$ python3 -q
>>> import numpy as np
>>> import numpy.linalg as la
>>> np.set_printoptions(suppress=True, linewidth=160)
>>> A = np.load("mat.npy")
>>> A
array([[ 0.5,  0.3,  0.2,  2. ,  1. ,  0.9,  1.4,  3. ],
       [ 0.9, -1.3,  0.1, -1.6,  0. , -2.6,  0.7, -0.4],
       [-0.3,  0.4, -0.4,  0.1,  0.6,  0.8, -0.6,  0.3]])
>>> ang = np.radians(120)
>>> Rm = np.eye(8)
>>> Rm[1, 1] = Rm[0, 0] = np.cos(ang)
>>> Rm[1, 0], Rm[0, 1] = -np.sin(ang), np.sin(ang)
>>> Rm.round(2)
array([[-0.5 ,  0.87,  0.  ,  0.  ,  0.  ,  0.  ,  0.  ,  0.  ],
       [-0.87, -0.5 ,  0.  ,  0.  ,  0.  ,  0.  ,  0.  ,  0.  ],
       [ 0.  ,  0.  ,  1.  ,  0.  ,  0.  ,  0.  ,  0.  ,  0.  ],
       [ 0.  ,  0.  ,  0.  ,  1.  ,  0.  ,  0.  ,  0.  ,  0.  ],
       [ 0.  ,  0.  ,  0.  ,  0.  ,  1.  ,  0.  ,  0.  ,  0.  ],
       [ 0.  ,  0.  ,  0.  ,  0.  ,  0.  ,  1.  ,  0.  ,  0.  ],
       [ 0.  ,  0.  ,  0.  ,  0.  ,  0.  ,  0.  ,  1.  ,  0.  ],
       [ 0.  ,  0.  ,  0.  ,  0.  ,  0.  ,  0.  ,  0.  ,  1.  ]])
>>> out = A @ Rm.T
>>> out.round(2)
array([[ 0.01, -0.58,  0.2 ,  2.  ,  1.  ,  0.9 ,  1.4 ,  3.  ],
       [-1.58, -0.13,  0.1 , -1.6 ,  0.  , -2.6 ,  0.7 , -0.4 ],
       [ 0.5 ,  0.06, -0.4 ,  0.1 ,  0.6 ,  0.8 , -0.6 ,  0.3 ]])
>>> np.allclose(A @ A.T, out @ out.T)
True
>>> np.round(la.svd(A, compute_uv=False), 2), np.round(la.svd(out, compute_uv=False), 2)
(array([4.64, 3.04, 0.87]), array([4.64, 3.04, 0.87]))
>>> np.allclose(la.norm(A, axis=1), la.norm(out, axis=1))
True
>>> round(float(la.det(Rm)), 2), np.trace(Rm)
(1.0, np.float64(5.0))
>>> la.norm(A, axis=1).argmax()
np.int64(0)
>>> feats = np.array([[0, 5, 3, 3, 3],
...     [0, 0, 5, 5, 0],
...     [0, 0, 0, 4, 1],
...     [0, 0, 0, 0, 3],
...     [0, 0, 0, 0, 0]])
>>> rng = np.random.default_rng(22)
>>> lab = rng.permutation(5)
>>> lab
array([1, 2, 4, 0, 3])
>>> out = feats[lab][:, lab]
>>> np.trace(out)
np.int64(0)
>>> np.allclose(out, feats)
False
>>> round(la.det(out), 2), np.round(la.det(feats[lab]), 2)
(np.float64(0.0), np.float64(0.0))
>>> out
array([[0, 5, 0, 0, 5],
       [0, 0, 1, 0, 4],
       [0, 0, 0, 0, 0],
       [5, 3, 3, 0, 3],
       [0, 0, 3, 0, 0]])
>>> np.diag(out)
array([0, 0, 0, 0, 0])
>>> Uu, sv = la.svd(A)
Traceback (most recent call last):
  File "<python-input-27>", line 1, in <module>
    Uu, sv = la.svd(A)
    ^^^^^^
ValueError: too many values to unpack (expected 2)
>>> Uu, sv, Vh = la.svd(A, full_matrices=False)
>>> np.round(np.cumsum(sv ** 2) / np.sum(sv ** 2), 2)
array([0.68, 0.98, 1.  ])
>>> np.round(sv / sv[0], 2)
array([1.  , 0.66, 0.19])
>>> (sv > 1e-8).sum()
np.int64(3)
>>> np.round(Uu.T @ Uu, 2) + 0
array([[1., 0., 0.],
       [0., 1., 0.],
       [0., 0., 1.]])
>>> round(float(np.sqrt((sv ** 2).sum())), 2), round(float(la.norm(A)), 2)
(5.61, 5.61)
>>> np.round(Vh @ Vh.T, 2) + 0
array([[1., 0., 0.],
       [0., 1., 0.],
       [0., 0., 1.]])
>>> Uu.shape, sv.shape, Vh.shape
((3, 3), (3,), (3, 8))
>>> np.round(Uu.T @ A @ Vh.T, 2) + 0
array([[4.64, 0.  , 0.  ],
       [0.  , 3.04, 0.  ],
       [0.  , 0.  , 0.87]])
>>> out = np.array([[-8, 2, 1], [4, -2, 8], [-7, 5, 4], [0, -4, 4], [2, -4, 4]])
>>> la.matrix_rank(np.vstack([feats, out.T]))
np.int64(5)
>>> feats @ out
array([[  5, -19,  76],
       [-35,   5,  40],
       [  2, -20,  20],
       [  6, -12,  12],
       [  0,   0,   0]])
>>> out.T @ feats.T
array([[  5, -35,   2,   6,   0],
       [-19,   5, -20, -12,   0],
       [ 76,  40,  20,  12,   0]])
>>> K = np.array([[0.0, 0.0, 0.0, 0.0, 0.0, 0.0, 0.0],
...     [0.0, 0.0, 0.0, 0.0, 0.0, 0.0, 1.0],
...     [0.0, 0.0, 0.0, 0.0, 0.0, 0.0, 0.0],
...     [0.0, 0.0, 0.0, 0.0, 0.0, 0.0, -4.0],
...     [0.0, 0.0, 0.0, 0.0, 0.0, 0.0, 1.0],
...     [0.0, 0.0, 0.0, 0.0, 0.0, 0.0, -2.0],
...     [0.0, 1.0, 0.0, -4.0, 1.0, -2.0, 0.0]])
>>> [round(float(la.det(K[:i, :i])), 2) + 0 for i in range(1, 8)]
[0.0, 0.0, 0.0, 0.0, 0.0, 0.0, 0.0]
>>> np.all(la.eigvalsh(K) > 0)
np.False_
>>> try:
...     la.cholesky(K)
... except la.LinAlgError as e:
...     print(e)
... 
Matrix is not positive definite
>>> ang = np.radians(123)
>>> Rm = np.eye(7)
>>> Rm[1, 1] = Rm[0, 0] = np.cos(ang)
>>> Rm[1, 0], Rm[0, 1] = -np.sin(ang), np.sin(ang)
>>> Rm.round(2)
array([[-0.54,  0.84,  0.  ,  0.  ,  0.  ,  0.  ,  0.  ],
       [-0.84, -0.54,  0.  ,  0.  ,  0.  ,  0.  ,  0.  ],
       [ 0.  ,  0.  ,  1.  ,  0.  ,  0.  ,  0.  ,  0.  ],
       [ 0.  ,  0.  ,  0.  ,  1.  ,  0.  ,  0.  ,  0.  ],
       [ 0.  ,  0.  ,  0.  ,  0.  ,  1.  ,  0.  ,  0.  ],
       [ 0.  ,  0.  ,  0.  ,  0.  ,  0.  ,  1.  ,  0.  ],
       [ 0.  ,  0.  ,  0.  ,  0.  ,  0.  ,  0.  ,  1.  ]])
>>> out = K @ Rm.T
>>> out.round(2)
array([[ 0.  ,  0.  ,  0.  ,  0.  ,  0.  ,  0.  ,  0.  ],
       [ 0.  ,  0.  ,  0.  ,  0.  ,  0.  ,  0.  ,  1.  ],
       [ 0.  ,  0.  ,  0.  ,  0.  ,  0.  ,  0.  ,  0.  ],
       [ 0.  ,  0.  ,  0.  ,  0.  ,  0.  ,  0.  , -4.  ],
       [ 0.  ,  0.  ,  0.  ,  0.  ,  0.  ,  0.  ,  1.  ],
       [ 0.  ,  0.  ,  0.  ,  0.  ,  0.  ,  0.  , -2.  ],
       [ 0.84, -0.54,  0.  , -4.  ,  1.  , -2.  ,  0.  ]])
>>> np.allclose(la.norm(K, axis=1), la.norm(out, axis=1))
True
>>> M = np.loadtxt("run1.csv", delimiter=",")
>>> M.round(2)
array([[ -0.39,  -3.77,  -4.77,  -2.04,  -2.37,  -2.48,  -5.81],
       [ -1.32,  -4.65,  -5.65,  -5.58,  -2.34,   0.08,  -4.95],
       [  1.1 ,  -0.1 ,  -1.1 ,   2.67,  -0.2 ,  -2.91,  -3.1 ],
       [ -1.85,  -3.19,  -4.19,  -3.41,  -0.34,  -2.79,  -4.66],
       [ -0.93,   3.32,   2.32,  -0.57,   5.25,   1.3 ,   3.43],
       [ -0.32,   3.85,   2.85,   0.64,   5.17,   1.24,   3.63],
       [ -0.5 ,   2.54,   1.54,  -2.59,   4.04,   4.43,   4.01],
       [  0.7 ,  -5.25,  -6.25,  -2.07,  -4.95,  -1.75,  -7.47],
       [ -1.69,  -9.88, -10.88,  -5.77,  -7.19,  -5.61, -12.84],
       [ -0.35,   2.4 ,   1.4 ,  -1.81,   3.74,   3.41,   3.28],
       [ -0.97,  -9.67, -10.67,  -5.6 ,  -7.7 ,  -4.21, -12.29],
       [  1.23,   5.4 ,   4.4 ,   3.18,   5.17,   2.08,   4.82],
       [  1.89,   4.43,   3.43,   3.88,   3.54,   1.38,   3.18],
       [ -1.85,  -5.77,  -6.77,  -4.82,  -2.92,  -3.26,  -7.48]])
>>> Uu, sv, Vh = la.svd(M)
>>> evecs = Vh[:(sv > 1e-8).sum()]
>>> x = M[5] + -2 * M[3] + rng.integers(2) * np.eye(7)[3]
>>> x.round(2)
array([ 3.38, 10.23, 11.23,  8.45,  5.85,  6.81, 12.95])
>>> round(float(la.norm(x - evecs.T @ evecs @ x)), 2)
0.58
>>> np.allclose(evecs.T @ evecs @ x, x)
False
>>> la.matrix_rank(np.vstack([M, x]))
np.int64(5)
>>> Ac = M - M.mean(axis=0)
>>> Uu, sv, Vh = la.svd(Ac, full_matrices=False)
>>> np.round(sv ** 2 / (sv ** 2).sum(), 2) + 0
array([0.94, 0.05, 0.01, 0.  , 0.  , 0.  , 0.  ])
>>> np.round((sv ** 2).sum() ** 2 / (sv ** 4).sum(), 2)
np.float64(1.14)
>>> out = M + rng.integers(-2, 3, (14, 4)) @ rng.integers(-2, 3, (4, 7))
>>> out.round(2)
array([[ -2.39,  -7.77,  -6.77, -11.04,  -0.37,  -1.48,  -3.81],
       [ -2.32, -10.65,  -9.65, -13.58,  -6.34,   1.08,   0.05],
       [ -2.9 ,   1.9 ,  -5.1 ,  -4.33,  -6.2 ,  -4.91,   3.9 ],
       [ -1.85,  -5.19,  -4.19, -10.41,   1.66,  -2.79,  -3.66],
       [  2.07,  11.32,   6.32,   2.43,   3.25,  -2.7 ,   3.43],
       [ -3.32,  11.85,   4.85,   2.64,   9.17,  -0.76,   1.63],
       [ -3.5 ,   0.54,  -0.46,  -7.59,   6.04,   5.43,   5.01],
       [  2.7 ,   0.75,  -2.25,   2.93,  -2.95,  -3.75, -10.47],
       [ -6.69, -13.88, -14.88, -12.77,  -5.19,  -3.61, -10.84],
       [  2.65,   6.4 ,   5.4 ,  -0.81,   5.74,   1.41,   1.28],
       [  1.03, -15.67, -10.67,  -8.6 ,  -5.7 ,  -2.21, -13.29],
       [ -0.77,   7.4 ,   4.4 ,  10.18,   7.17,   3.08,   1.82],
       [  4.89,   4.43,   3.43,   6.88,  -2.46,   0.38,   5.18],
       [  2.15,  -9.77,  -6.77,  -0.82,  -6.92,  -2.26,  -7.48]])
>>> la.matrix_rank(out - M, tol=1e-8)
np.int64(4)
>>> np.round(out - M, 2)
array([[-2., -4., -2., -9.,  2.,  1.,  2.],
       [-1., -6., -4., -8., -4.,  1.,  5.],
       [-4.,  2., -4., -7., -6., -2.,  7.],
       [ 0., -2.,  0., -7.,  2.,  0.,  1.],
       [ 3.,  8.,  4.,  3., -2., -4.,  0.],
       [-3.,  8.,  2.,  2.,  4., -2., -2.],
       [-3., -2., -2., -5.,  2.,  1.,  1.],
       [ 2.,  6.,  4.,  5.,  2., -2., -3.],
       [-5., -4., -4., -7.,  2.,  2.,  2.],
       [ 3.,  4.,  4.,  1.,  2., -2., -2.],
       [ 2., -6.,  0., -3.,  2.,  2., -1.],
       [-2.,  2.,  0.,  7.,  2.,  1., -3.],
       [ 3.,  0.,  0.,  3., -6., -1.,  2.],
       [ 4., -4.,  0.,  4., -4.,  1.,  0.]])
>>> np.abs(out - M).sum(axis=1)
array([22., 29., 32., 12., 24., 23., 16., 24., 26., 18., 16., 17., 15., 17.])
>>> rk = la.matrix_rank(M)
>>> rk
np.int64(4)
>>> null = la.svd(M)[2][rk:].T
>>> la.matrix_rank(M.T @ M), la.matrix_rank(M @ M.T)
(np.int64(4), np.int64(4))
>>> [int(la.matrix_rank(M[:, :j + 1])) for j in range(7)]
[1, 2, 3, 4, 4, 4, 4]
>>> [int(la.matrix_rank(np.delete(M, i, axis=0))) for i in range(14)]
[4, 4, 4, 4, 4, 4, 4, 4, 4, 4, 4, 4, 4, 4]
>>> null.shape
(7, 3)
>>> np.allclose(M @ null, 0)
True
>>> def softmax(z):
...     e = np.exp(z - z.max(axis=-1, keepdims=True))
...     return e / e.sum(axis=-1, keepdims=True)
... 
>>> np.round(softmax(10 * M[0]), 2) + 0
array([1., 0., 0., 0., 0., 0., 0.])
>>> np.round(softmax(M[0]), 2) + 0
array([0.66, 0.02, 0.01, 0.13, 0.09, 0.08, 0.  ])
>>> np.round(softmax(M).sum(axis=1), 2)
array([1., 1., 1., 1., 1., 1., 1., 1., 1., 1., 1., 1., 1., 1.])
>>> S = M @ M.T / np.sqrt(7)
>>> np.round(softmax(S)[0] @ M, 2)
array([ -1.66,  -9.87, -10.87,  -5.76,  -7.22,  -5.54, -12.81])
>>> W0 = np.load("layer7.npy")
>>> W0
array([[1, 5, 1, 5, 1, 5],
       [4, 5, 4, 5, 4, 5],
       [1, 3, 1, 3, 1, 3],
       [1, 5, 1, 5, 1, 5],
       [4, 5, 4, 5, 4, 5],
       [1, 3, 1, 3, 1, 3]])
>>> (W0 + W0.T) / 2
array([[1. , 4.5, 1. , 3. , 2.5, 3. ],
       [4.5, 5. , 3.5, 5. , 4.5, 4. ],
       [1. , 3.5, 1. , 2. , 2.5, 2. ],
       [3. , 5. , 2. , 5. , 3. , 4. ],
       [2.5, 4.5, 2.5, 3. , 4. , 3. ],
       [3. , 4. , 2. , 4. , 3. , 3. ]])
>>> (W0 - W0.T) / 2
array([[ 0. ,  0.5,  0. ,  2. , -1.5,  2. ],
       [-0.5,  0. ,  0.5,  0. , -0.5,  1. ],
       [ 0. , -0.5,  0. ,  1. , -1.5,  1. ],
       [-2. ,  0. , -1. ,  0. , -2. ,  1. ],
       [ 1.5,  0.5,  1.5,  2. ,  0. ,  2. ],
       [-2. , -1. , -1. , -1. , -2. ,  0. ]])
>>> np.allclose(W0, W0.T)
False
>>> np.allclose(W0 @ W0.T, W0.T @ W0)
False
>>> np.round(np.sort(np.abs(la.eigvals(W0))), 2) + 0
array([ 0.,  0.,  0.,  0.,  0., 19.])
>>> assert W0 == W0.T
Traceback (most recent call last):
  File "<python-input-92>", line 1, in <module>
    assert W0 == W0.T
           ^^^^^^^^^^
ValueError: The truth value of an array with more than one element is ambiguous. Use a.any() or a.all()
>>> np.round(la.det(W0), 2)
np.float64(0.0)
>>> la.matrix_power(W0, 4)
array([[12996, 28158, 12996, 28158, 12996, 28158],
       [19494, 42237, 19494, 42237, 19494, 42237],
       [ 8664, 18772,  8664, 18772,  8664, 18772],
       [12996, 28158, 12996, 28158, 12996, 28158],
       [19494, 42237, 19494, 42237, 19494, 42237],
       [ 8664, 18772,  8664, 18772,  8664, 18772]])
>>> Uu, sv, Vh = la.svd(W0)
>>> evecs = Vh[:(sv > 1e-8).sum()]
>>> x = W0[2] + -1 * W0[5] + rng.integers(2) * np.eye(6)[4]
>>> x
array([0., 0., 0., 0., 1., 0.])
>>> la.matrix_rank(np.vstack([W0, x]))
np.int64(3)
>>> np.allclose(evecs.T @ evecs @ x, x)
False
>>> np.round(np.diag(evecs.T @ evecs), 2)
array([0.33, 0.33, 0.33, 0.33, 0.33, 0.33])
>>> x = np.array([2, 1, 0, 3, -3, -1])
>>> a = np.maximum(W0 @ x, 0)
>>> a
array([14, 11,  8, 14, 11,  8])
>>> W0.T @ a
array([132, 298, 132, 298, 132, 298])
>>> np.maximum(W0 @ x, 0) - np.maximum(-W0 @ x, 0)
array([14, 11,  8, 14, 11,  8])
>>> rk = la.matrix_rank(W0)
>>> rk
np.int64(2)
>>> null = la.svd(W0)[2][rk:].T
>>> [int(la.matrix_rank(W0[:i])) for i in range(1, len(W0) + 1)]
[1, 2, 2, 2, 2, 2]
>>> np.round(W0 @ null, 2) + 0
array([[0., 0., 0., 0.],
       [0., 0., 0., 0.],
       [0., 0., 0., 0.],
       [0., 0., 0., 0.],
       [0., 0., 0., 0.],
       [0., 0., 0., 0.]])
>>> np.allclose(W0 @ null, 0)
True
>>> null.shape
(6, 4)
